In [1]: import numpy as np

In [2]: np.set_printoptions(precision=3, suppress=True, linewidth=140)

In [3]: M = np.array([[3, 4, 4, 2, 4],
   ...:     [5, 3, 3, 2, 0],
   ...:     [1, 4, 1, 1, 1],
   ...:     [4, 4, 0, 2, 1],
   ...:     [0, 3, 5, 0, 0]])

In [4]: M
Out[4]: 
array([[3, 4, 4, 2, 4],
       [5, 3, 3, 2, 0],
       [1, 4, 1, 1, 1],
       [4, 4, 0, 2, 1],
       [0, 3, 5, 0, 0]])

In [5]: left, sig = np.linalg.svd(M)
ValueError: too many values to unpack (expected 2)


In [6]: left, sig, vt = np.linalg.svd(M, full_matrices=False)

In [7]: (sig > 1e-8).sum()
Out[7]: np.int64(5)

In [8]: np.round(vt @ vt.T, 3) + 0
Out[8]: 
array([[1., 0., 0., 0., 0.],
       [0., 1., 0., 0., 0.],
       [0., 0., 1., 0., 0.],
       [0., 0., 0., 1., 0.],
       [0., 0., 0., 0., 1.]])

In [9]: np.linalg.cond(M) > 100
Out[9]: np.True_

In [10]: [round(float(x), 3) for x in np.linalg.svd(M, compute_uv=False)[:3]]
Out[10]: [12.542, 4.989, 3.185]

In [11]: Q, R = np.linalg.qr(M)

In [12]: Q.shape, R.shape
Out[12]: ((5, 5), (5, 5))

In [13]: K = np.load("out8.npy")

In [14]: print(K)
[[-2.5    0.4    1.4    0.7   -0.5  ]
 [-1.3   -1.4   -1.4   -0.6   -2.3  ]
 [-1.376 -1.346 -1.393 -0.646 -2.343]]

In [15]: x0 = np.array([2, -2, -2, 1, 1])

In [16]: y = M @ x0

In [17]: y
Out[17]: array([ -4,   0,  -6,   3, -16])

In [18]: np.linalg.solve(M, y)
Out[18]: array([ 2., -2., -2.,  1.,  1.])

In [19]: np.linalg.solve(M, 4 * y)
Out[19]: array([ 8., -8., -8.,  4.,  4.])

In [20]: np.round(np.linalg.solve(M.T, M[2]), 3) + 0
Out[20]: array([0., 0., 1., 0., 0.])

In [21]: Y = np.array([[5, -5], [-3, 2]])

In [22]: C = np.kron(Y, K)

In [23]: print(np.linalg.matrix_rank(C))
6

In [24]: C.shape
Out[24]: (6, 10)

In [25]: print(round(np.linalg.norm(C, 2), 3), round(np.linalg.norm(Y, 2) * np.linalg.norm(K, 2), 3))
38.074 38.074
